% ipython --no-banner

In [1]: import numpy as np

In [2]: import numpy.linalg as la

In [3]: np.set_printoptions(precision=2, suppress=True, linewidth=160)

In [4]: def tidy(a):
   ...:     return np.round(a, 2) + 0
   ...: 

In [5]: K = np.loadtxt("sample0.csv", delimiter=",")

In [6]: K
Out[6]: 
array([[1., 4.],
       [1., 4.],
       [0., 0.]])

In [7]: U, s, Vh = la.svd(K)

In [8]: vecs = Vh[:(s > 1e-8).sum()]

In [9]: rng = np.random.default_rng(490)

In [10]: x = K[2] + -2 * K[0] + rng.integers(2) * np.eye(2)[0]

In [11]: x
Out[11]: array([-1., -8.])

In [12]: print(tidy(la.norm(x - vecs.T @ vecs @ x)))
0.97

In [13]: tidy(vecs.T @ vecs)
Out[13]: 
array([[0.06, 0.24],
       [0.24, 0.94]])

In [14]: W = np.array([[2, 0], [2, 2]])

In [15]: beta = np.array([1, 2])

In [16]: hid = np.maximum(K @ W + beta, 0)

In [17]: (hid > 0).mean(axis=0)
Out[17]: array([1., 1.])

In [18]: (hid > 0).astype(int)
Out[18]: 
array([[1, 1],
       [1, 1],
       [1, 1]])

In [19]: cent = np.array([[3, 2, 2], [0, 1, 2]])

In [20]: print((hid @ cent).round(6).argmax(axis=1))
[2 2 2]

In [21]: U, s, Vh = la.svd(K)

In [22]: print(np.argmax(s[:-1] / (s[1:] + 1e-6)) + 1)
1

In [23]: Y = U[:, :1] @ np.diag(s[:1]) @ Vh[:1]

In [24]: la.matrix_rank(Y)
Out[24]: np.int64(1)

In [25]: M = np.array([[-0.4, 0.0, 0.3],
    ...:     [1.2, 2.2, 1.3],
    ...:     [0.1, 0.2, -0.2],
    ...:     [-1.5, 0.7, 0.1],
    ...:     [-1.2, -2.4, -1.4],
    ...:     [0.3, -0.9, -1.7],
    ...:     [0.5, 0.6, -1.6],
    ...:     [-0.5, 2.1, 0.1],
    ...:     [-0.7, -0.3, 1.7],
    ...:     [0.3, 1.1, 0.5],
    ...:     [-0.1, -1.0, -1.2],
    ...:     [0.8, 0.7, -1.0],
    ...:     [0.0, -0.5, 1.1],
    ...:     [-1.2, -0.2, -0.4],
    ...:     [-0.1, 1.4, 1.2],
    ...:     [0.6, -0.9, 1.9],
    ...:     [-1.5, 0.2, 0.0],
    ...:     [0.8, -1.4, -0.3],
    ...:     [0.6, -1.0, -0.1],
    ...:     [-0.2, 0.5, 0.8],
    ...:     [0.4, 0.3, 1.5],
    ...:     [0.8, -0.3, 0.3],
    ...:     [-0.6, -0.8, 0.0]])

In [26]: M[:, 1] = 2 * M[:, 0] + 0.02 * rng.normal(size=23)

In [27]: tidy(M)
Out[27]: 
array([[-0.4 , -0.83,  0.3 ],
       [ 1.2 ,  2.4 ,  1.3 ],
       [ 0.1 ,  0.19, -0.2 ],
       [-1.5 , -2.99,  0.1 ],
       [-1.2 , -2.39, -1.4 ],
       [ 0.3 ,  0.6 , -1.7 ],
       [ 0.5 ,  1.01, -1.6 ],
       [-0.5 , -1.01,  0.1 ],
       [-0.7 , -1.35,  1.7 ],
       [ 0.3 ,  0.63,  0.5 ],
       [-0.1 , -0.2 , -1.2 ],
       [ 0.8 ,  1.53, -1.  ],
       [ 0.  ,  0.  ,  1.1 ],
       [-1.2 , -2.39, -0.4 ],
       [-0.1 , -0.2 ,  1.2 ],
       [ 0.6 ,  1.23,  1.9 ],
       [-1.5 , -3.03,  0.  ],
       [ 0.8 ,  1.63, -0.3 ],
       [ 0.6 ,  1.19, -0.1 ],
       [-0.2 , -0.42,  0.8 ],
       [ 0.4 ,  0.79,  1.5 ],
       [ 0.8 ,  1.62,  0.3 ],
       [-0.6 , -1.18,  0.  ]])

In [28]: lab = rng.permutation(3)

In [29]: Y = M[:, lab] * rng.choice([-1, 1], 3)

In [30]: tidy(Y)
Out[30]: 
array([[ 0.3 ,  0.4 ,  0.83],
       [ 1.3 , -1.2 , -2.4 ],
       [-0.2 , -0.1 , -0.19],
       [ 0.1 ,  1.5 ,  2.99],
       [-1.4 ,  1.2 ,  2.39],
       [-1.7 , -0.3 , -0.6 ],
       [-1.6 , -0.5 , -1.01],
       [ 0.1 ,  0.5 ,  1.01],
       [ 1.7 ,  0.7 ,  1.35],
       [ 0.5 , -0.3 , -0.63],
       [-1.2 ,  0.1 ,  0.2 ],
       [-1.  , -0.8 , -1.53],
       [ 1.1 ,  0.  ,  0.  ],
       [-0.4 ,  1.2 ,  2.39],
       [ 1.2 ,  0.1 ,  0.2 ],
       [ 1.9 , -0.6 , -1.23],
       [ 0.  ,  1.5 ,  3.03],
       [-0.3 , -0.8 , -1.63],
       [-0.1 , -0.6 , -1.19],
       [ 0.8 ,  0.2 ,  0.42],
       [ 1.5 , -0.4 , -0.79],
       [ 0.3 , -0.8 , -1.62],
       [ 0.  ,  0.6 ,  1.18]])

In [31]: U, _, Vh = la.svd(M.T @ Y)

In [32]: tidy(la.lstsq(M, Y)[0])
Out[32]: 
array([[ 0., -1.,  0.],
       [ 0.,  0., -1.],
       [ 1.,  0.,  0.]])

In [33]: lab = Y[:, 0] > np.median(Y[:, 0])

In [34]: u = Y[lab].mean(axis=0) - Y[~lab].mean(axis=0)

In [35]: tidy((((Y - Y.mean(axis=0)) @ u > 0) == lab).mean())
Out[35]: np.float64(0.83)

In [36]: ((Y - Y.mean(axis=0)) @ u > 0).astype(int)
Out[36]: array([0, 1, 0, 0, 0, 0, 0, 0, 1, 1, 0, 1, 1, 0, 1, 1, 0, 1, 1, 1, 1, 1, 0])

In [37]: tidy(u)
Out[37]: array([ 1.65, -0.46, -0.93])

In [38]: lab.astype(int)
Out[38]: array([1, 1, 0, 0, 0, 0, 0, 0, 1, 1, 0, 0, 1, 0, 1, 1, 0, 0, 0, 1, 1, 1, 0])

In [39]: x = np.array([2, 3, 5])

In [40]: a = np.maximum(M @ x, 0)

In [41]: tidy(a)
Out[41]: 
array([ 0.  , 16.09,  0.  ,  0.  ,  0.  ,  0.  ,  0.  ,  0.  ,  3.04,  4.98,  0.  ,  1.18,  5.5 ,  0.  ,  5.19, 14.4 ,  0.  ,  5.  ,  4.27,  2.34, 10.67,
        7.96,  0.  ])

In [42]: tidy(np.maximum(M @ (3 * x), 0))
Out[42]: 
array([ 0.  , 48.27,  0.  ,  0.  ,  0.  ,  0.  ,  0.  ,  0.  ,  9.12, 14.94,  0.  ,  3.55, 16.49,  0.  , 15.58, 43.2 ,  0.  , 15.01, 12.8 ,  7.02, 32.  ,
       23.89,  0.  ])

In [43]: tidy(np.tanh(M @ x))
Out[43]: 
array([-0.95,  1.  , -0.23, -1.  , -1.  , -1.  , -1.  , -1.  ,  1.  ,  1.  , -1.  ,  0.83,  1.  , -1.  ,  1.  ,  1.  , -1.  ,  1.  ,  1.  ,  0.98,  1.  ,
        1.  , -1.  ])

In [44]: np.flatnonzero(a > 1e-9)
Out[44]: array([ 1,  8,  9, 11, 12, 14, 15, 17, 18, 19, 20, 21])

In [45]: print(tidy(M.T @ a))
[44.47 89.67 85.37]

In [46]: print(tidy(np.maximum(M @ x, 0) - np.maximum(-M @ x, 0)))
[ -1.79  16.09  -0.24 -11.46 -16.56  -6.11  -3.96  -3.53   3.04   4.98  -6.8    1.18   5.5  -11.58   5.19  14.4  -12.1    5.     4.27   2.34  10.67   7.96
  -4.75]
